In [1]: import numpy as np

In [2]: from numpy import linalg as LA

In [3]: np.set_printoptions(suppress=True, linewidth=160)

In [4]: M = np.loadtxt("sample12.csv", delimiter=",")

In [5]: M
Out[5]: 
array([[  9.,  -8.,  -9.,  -5.,  -3.,  -7.],
       [ 14., -16.,  -4.,  -7., -11.,  -2.],
       [ 12., -12.,   0., -12.,  -5.,   3.],
       [ 14.,  -6.,  -8., -14.,   1.,  -6.],
       [ 13., -14.,  -6.,  -6.,   8.,  -3.],
       [ 13., -18., -14.,   3.,   8.,  -9.],
       [ 17., -19.,  -9.,  10.,   7.,  -6.],
       [ 24., -17., -18.,   2.,  -2., -14.],
       [ 20., -18., -15.,   7.,   2.,  -6.],
       [ 21., -12., -16.,  15.,  11.,   2.],
       [ 13., -16., -12.,   7.,  19.,  -1.],
       [ 15., -11., -14.,  16.,  17.,  -8.],
       [ 15.,  -5., -19.,  23.,   9., -13.],
       [  8.,   3., -14.,  18.,   2.,  -7.],
       [  6.,   0.,  -8.,  25.,  -4.,   2.],
       [  5.,  -5.,  -5.,  18.,   1.,   8.],
       [ -2.,  -1.,  -9.,  18.,   6.,  17.],
       [ -6.,   2.,  -3.,  14.,   3.,  16.],
       [  0.,  -2.,   3.,  12.,  -2.,  16.],
       [  1., -11.,  10.,  17.,  -3.,  11.],
       [ -8.,  -8.,  17.,  10., -12.,   5.],
       [-10.,  -6.,  25.,   1., -16.,   9.],
       [-15.,  -4.,  17.,   4.,  -7.,  14.],
       [-19.,  -4.,  15.,   5.,  -6.,  20.],
       [-26.,  -2.,  19.,   1., -12.,  20.],
       [-35.,  -8.,  20.,   0., -21.,  24.],
       [-38., -13.,  29.,  -6., -25.,  27.],
       [-32., -18.,  36.,  -4., -30.,  32.],
       [-25., -11.,  43.,   2., -35.,  34.],
       [-21., -13.,  36.,   0., -31.,  31.],
       [-23.,  -6.,  35.,  -6., -34.,  25.],
       [-22.,   3.,  32.,   2., -43.,  17.],
       [-27.,  -4.,  31.,  -2., -37.,  21.],
       [-23.,  -4.,  30.,  -3., -35.,  26.],
       [-31.,  -7.,  39.,   5., -27.,  33.],
       [-36.,   1.,  43.,   8., -19.,  25.],
       [-31.,  -7.,  42.,   0., -16.,  25.],
       [-38.,  -2.,  39.,   7., -14.,  34.],
       [-44.,   5.,  34.,  15., -21.,  39.],
       [-50.,   7.,  29.,  21., -25.,  42.],
       [-51.,  -1.,  36.,  18., -22.,  35.],
       [-49.,   5.,  28.,  23., -14.,  38.],
       [-40.,  14.,  36.,  25., -17.,  44.],
       [-35.,  14.,  34.,  32., -24.,  44.],
       [-42.,   7.,  32.,  40., -15.,  46.],
       [-41.,  15.,  40.,  47., -13.,  38.],
       [-40.,  18.,  46.,  42., -18.,  31.],
       [-31.,  21.,  37.,  33., -13.,  26.]])

In [6]: r0, r1 = M[21], M[37]

In [7]: r0 @ r0
Out[7]: np.float64(1099.0)

In [8]: p = (r0 @ r1) / (r0 @ r0) * r0

In [9]: round((r1 - p) @ r0, 2)
Out[9]: np.float64(-0.0)

In [10]: Xs = M - M.mean(axis=0)

In [11]: V = LA.svd(Xs)[2][:1]

In [12]: Y = Xs - Xs @ V.T @ V

In [13]: np.round((Xs @ V.T).std(axis=0), 2)
Out[13]: array([37.71])

In [14]: np.round(np.cov(Xs @ V.T, rowvar=False), 2)
Out[14]: np.float64(1452.55)

In [15]: feats = np.loadtxt("arr.csv", delimiter=",")

In [16]: feats
Out[16]: 
array([[43.,  1.,  0.,  1.,  3.,  2.,  3.,  0.,  2.],
       [ 2., 43.,  1.,  3.,  0.,  1.,  2.,  3.,  3.],
       [ 1.,  3., 22.,  1.,  2.,  0.,  3.,  2.,  1.],
       [ 3.,  0.,  0., 63.,  2.,  1.,  3.,  3.,  0.],
       [ 0.,  1.,  1.,  1., 21.,  0.,  2.,  3.,  1.],
       [ 1.,  2.,  3.,  0.,  1., 43.,  0.,  2.,  2.],
       [ 3.,  2.,  2.,  1.,  0.,  1., 63.,  2.,  3.],
       [ 3.,  1.,  0.,  3.,  3.,  2.,  2., 61.,  2.],
       [ 2.,  1.,  2.,  1.,  1.,  1.,  0.,  0., 43.]])

In [17]: T = np.stack([feats, 3 * feats, feats[::-1]])

In [18]: np.einsum("bij,cij->bc", T, T)
Out[18]: 
array([[ 20230.,  60690.,   1930.],
       [ 60690., 182070.,   5790.],
       [  1930.,   5790.,  20230.]])

In [19]: LA.matrix_rank(T)
Out[19]: array([9, 9, 9])

In [20]: rng = np.random.default_rng(88)

In [21]: lab = rng.permutation(9)

In [22]: lab
Out[22]: array([1, 2, 0, 3, 6, 5, 7, 8, 4])

In [23]: Y = feats[lab][:, lab]

In [24]: np.diag(Y)
Out[24]: array([43., 22., 43., 63., 63., 43., 61., 43., 21.])

In [25]: np.allclose(Y, feats)
Out[25]: False

In [26]: np.round(np.sort(np.abs(LA.eigvals(Y))), 2)
Out[26]: array([19.96, 22.6 , 40.64, 41.66, 41.66, 46.84, 59.02, 61.04, 68.62])

In [27]: np.trace(Y)
Out[27]: np.float64(402.0)

In [28]: def softmax(z):
    ...:     e = np.exp(z - z.max(axis=-1, keepdims=True))
    ...:     return e / e.sum(axis=-1, keepdims=True)
    ...: 

In [29]: np.round(softmax(10 * feats[4]), 2) + 0
Out[29]: array([0., 0., 0., 0., 1., 0., 0., 0., 0.])

In [30]: np.round(softmax(feats).sum(axis=1), 2)
Out[30]: array([1., 1., 1., 1., 1., 1., 1., 1., 1.])

In [31]: scores = feats @ feats.T / np.sqrt(9)

In [32]: np.round(softmax(scores)[4] @ feats, 2) + 0
Out[32]: array([ 0.,  1.,  1.,  1., 21.,  0.,  2.,  3.,  1.])

In [33]: np.round(softmax(scores + np.triu(np.full(scores.shape, -np.inf), 1)), 2) + 0
Out[33]: 
array([[1., 0., 0., 0., 0., 0., 0., 0., 0.],
       [0., 1., 0., 0., 0., 0., 0., 0., 0.],
       [0., 0., 1., 0., 0., 0., 0., 0., 0.],
       [0., 0., 0., 1., 0., 0., 0., 0., 0.],
       [0., 0., 0., 0., 1., 0., 0., 0., 0.],
       [0., 0., 0., 0., 0., 1., 0., 0., 0.],
       [0., 0., 0., 0., 0., 0., 1., 0., 0.],
       [0., 0., 0., 0., 0., 0., 0., 1., 0.],
       [0., 0., 0., 0., 0., 0., 0., 0., 1.]])

In [34]: O, R = LA.qr(feats)

In [35]: np.allclose(R.T @ R, feats.T @ feats)
Out[35]: True

In [36]: O.shape, R.shape
Out[36]: ((9, 9), (9, 9))

In [37]: round(abs(R[0, 0]), 2), round(LA.norm(feats[:, 0]), 2)
Out[37]: (np.float64(43.43), np.float64(43.43))

In [38]: np.round(np.abs(np.diag(R)), 2)
Out[38]: array([43.43, 43.11, 22.24, 62.85, 21.06, 42.53, 62.05, 59.59, 42.5 ])

In [39]: O.round(2) + 0
Out[39]: 
array([[-0.99,  0.05,  0.03,  0.07,  0.01,  0.02,  0.06,  0.06, -0.04],
       [-0.05, -0.99,  0.08,  0.  ,  0.02,  0.04,  0.04,  0.02, -0.01],
       [-0.02, -0.07, -0.98,  0.  ,  0.05,  0.13,  0.08, -0.02, -0.09],
       [-0.07,  0.01,  0.  , -1.  ,  0.02,  0.  ,  0.01,  0.04, -0.01],
       [ 0.  , -0.02, -0.04, -0.01, -0.99,  0.04, -0.02,  0.13, -0.03],
       [-0.02, -0.04, -0.13,  0.01, -0.03, -0.99,  0.02,  0.04, -0.02],
       [-0.07, -0.04, -0.08, -0.01,  0.02, -0.01, -0.99,  0.02,  0.01],
       [-0.07, -0.02,  0.  , -0.04, -0.13, -0.04, -0.02, -0.99,  0.01],
       [-0.05, -0.02, -0.09, -0.01, -0.03, -0.01,  0.02,  0.01,  0.99]])

In [40]: np.round(O @ R, 2) + 0
Out[40]: 
array([[43.,  1.,  0.,  1.,  3.,  2.,  3.,  0.,  2.],
       [ 2., 43.,  1.,  3.,  0.,  1.,  2.,  3.,  3.],
       [ 1.,  3., 22.,  1.,  2.,  0.,  3.,  2.,  1.],
       [ 3.,  0.,  0., 63.,  2.,  1.,  3.,  3.,  0.],
       [ 0.,  1.,  1.,  1., 21.,  0.,  2.,  3.,  1.],
       [ 1.,  2.,  3.,  0.,  1., 43.,  0.,  2.,  2.],
       [ 3.,  2.,  2.,  1.,  0.,  1., 63.,  2.,  3.],
       [ 3.,  1.,  0.,  3.,  3.,  2.,  2., 61.,  2.],
       [ 2.,  1.,  2.,  1.,  1.,  1.,  0.,  0., 43.]])

In [41]: r0 = np.array([9, -6, -7, -3, 2, 2, 6])

In [42]: data = r0[np.abs(np.subtract.outer(np.arange(7), np.arange(7)))]

In [43]: data
Out[43]: 
array([[ 9, -6, -7, -3,  2,  2,  6],
       [-6,  9, -6, -7, -3,  2,  2],
       [-7, -6,  9, -6, -7, -3,  2],
       [-3, -7, -6,  9, -6, -7, -3],
       [ 2, -3, -7, -6,  9, -6, -7],
       [ 2,  2, -3, -7, -6,  9, -6],
       [ 6,  2,  2, -3, -7, -6,  9]])

In [44]: T = np.stack([data, 5 * data, data[::-1]])

In [45]: LA.matrix_rank(T)
Out[45]: array([7, 7, 7])

In [46]: np.einsum("bij,cij->bc", T, T)
Out[46]: 
array([[ 1673,  8365,   429],
       [ 8365, 41825,  2145],
       [  429,  2145,  1673]])

In [47]: LA.matrix_rank(T.reshape(3, -1))
Out[47]: np.int64(2)

In [48]: evals, V = LA.eigh(data)

In [49]: np.round(V.T @ data @ V, 2) + 0
Out[49]: 
array([[-13.43,   0.  ,   0.  ,   0.  ,   0.  ,   0.  ,   0.  ],
       [  0.  ,  -6.83,   0.  ,   0.  ,   0.  ,   0.  ,   0.  ],
       [  0.  ,   0.  ,  12.13,   0.  ,   0.  ,   0.  ,   0.  ],
       [  0.  ,   0.  ,   0.  ,  13.29,   0.  ,   0.  ,   0.  ],
       [  0.  ,   0.  ,   0.  ,   0.  ,  17.09,   0.  ,   0.  ],
       [  0.  ,   0.  ,   0.  ,   0.  ,   0.  ,  20.04,   0.  ],
       [  0.  ,   0.  ,   0.  ,   0.  ,   0.  ,   0.  ,  20.69]])

In [50]: evals.sum(), np.trace(data)
Out[50]: (np.float64(63.0), np.int64(63))

In [51]: np.round(LA.svd(data, compute_uv=False), 2)
Out[51]: array([20.69, 20.04, 17.09, 13.43, 13.29, 12.13,  6.83])
